In [1]: import numpy as np

In [2]: np.set_printoptions(precision=2, suppress=True, linewidth=100)

In [3]: feats = np.load("out8.npy")

In [4]: feats
Out[4]: 
array([[-2. , -0.8, -0.6],
       [-1.2, -1.2,  0.5],
       [-0.5, -0.1, -1.2],
       [-0.3,  2.3,  0.1],
       [ 0.5,  1.8, -1.8],
       [-0.6, -1.3, -1.5],
       [ 0.1,  0. , -0.1],
       [-1.2, -3.2,  1.8],
       [ 0. , -0.8,  0.7],
       [ 0.7,  0.9, -0.2],
       [-0.4, -2.3, -0.9],
       [-0.1,  0.4,  1.8],
       [ 0.2, -1.3,  2.6],
       [ 2. , -3.5, -4. ]])

In [5]: G = np.cov(feats, rowvar=False)

In [6]: round(np.corrcoef(feats[:, 0], feats[:, 1])[0, 1], 2)
Out[6]: np.float64(0.02)

In [7]: np.argwhere(np.triu(np.abs(np.corrcoef(feats.T)) > 0.8, 1))
Out[7]: array([], shape=(0, 2), dtype=int64)

In [8]: feats.std(axis=0)
Out[8]: array([0.93, 1.64, 1.64])

In [9]: np.linalg.eigvalsh(G)[::-1]
Out[9]: array([3.31, 2.69, 0.7 ])

In [10]: G.shape
Out[10]: (3, 3)

In [11]: m1 = np.array([[1, -1, 1, -1], [1, 0, 0, 0], [1, 1, 1, 1]])

In [12]: m1
Out[12]: 
array([[ 1, -1,  1, -1],
       [ 1,  0,  0,  0],
       [ 1,  1,  1,  1]])

In [13]: np.linalg.matrix_rank(m1)
Out[13]: np.int64(3)

In [14]: m1.sum(axis=0)
Out[14]: array([3, 0, 2, 0])

In [15]: np.count_nonzero(m1)
Out[15]: np.int64(9)

In [16]: m1.sum(axis=1)
Out[16]: array([0, 1, 4])

In [17]: m1 - m1[0]
Out[17]: 
array([[ 0,  0,  0,  0],
       [ 0,  1, -1,  1],
       [ 0,  2,  0,  2]])

In [18]: round(float(np.linalg.norm(m1)), 2)
Out[18]: 3.0

In [19]: np.linalg.svd(m1, compute_uv=False)
Out[19]: array([2.14, 2.  , 0.66])

In [20]: np.abs(m1).max()
Out[20]: np.int64(1)

In [21]: np.unravel_index(np.abs(m1).argmax(), m1.shape)
Out[21]: (np.int64(0), np.int64(0))

In [22]: A2 = np.array([[2, 4, 1], [2, 2, 1], [5, 4, 2], [3, 2, 3]])

In [23]: m1 @ A2
Out[23]: 
array([[ 2,  4, -1],
       [ 2,  4,  1],
       [12, 12,  7]])

In [24]: np.einsum("ij,ij->i", m1, m1)
Out[24]: array([4, 1, 4])

In [25]: np.einsum("ik,kj->ji", m1, A2)
Out[25]: 
array([[ 2,  2, 12],
       [ 4,  4, 12],
       [-1,  1,  7]])

In [26]: np.einsum("ij->j", m1)
Out[26]: array([3, 0, 2, 0])

In [27]: np.vstack([m1, A2.T]).shape
Out[27]: (6, 4)

In [28]: K = np.loadtxt("data.csv", delimiter=",")

In [29]: K
Out[29]: 
array([[-2.,  0.],
       [ 0., -2.]])

In [30]: vec = np.array([-3, -4])

In [31]: h = np.maximum(K @ vec, 0)

In [32]: h
Out[32]: array([6., 8.])

In [33]: np.maximum(K @ (3 * vec), 0)
Out[33]: array([18., 24.])

In [34]: np.flatnonzero(h > 1e-9)
Out[34]: array([0, 1])

In [35]: w, vecs = np.linalg.eigh(K)

In [36]: vec = np.array([2, 1])

In [37]: np.abs(K).sum(axis=1).max(), np.abs(w).max()
Out[37]: (np.float64(2.0), np.float64(2.0))

In [38]: vec @ K @ vec
Out[38]: np.float64(-10.0)

In [39]: vec @ K @ vec / (vec @ vec), w[0], w[-1]
Out[39]: (np.float64(-2.0), np.float64(-2.0), np.float64(-2.0))

In [40]: vecs * np.maximum(w, 0) @ vecs.T
Out[40]: 
array([[0., 0.],
       [0., 0.]])

In [41]: np.linalg.eigvalsh(K[1:, 1:])
Out[41]: array([-2.])

In [42]: vecs * np.abs(w) @ vecs.T
Out[42]: 
array([[2., 0.],
       [0., 2.]])

In [43]: np.round(np.linalg.eigvalsh(K).min(), 2)
Out[43]: np.float64(-2.0)

In [44]: [round(float(np.linalg.det(K[:i, :i])), 2) + 0 for i in range(1, 3)]
Out[44]: [-2.0, 4.0]

In [45]: np.linalg.cholesky(K)
LinAlgError: Matrix is not positive definite
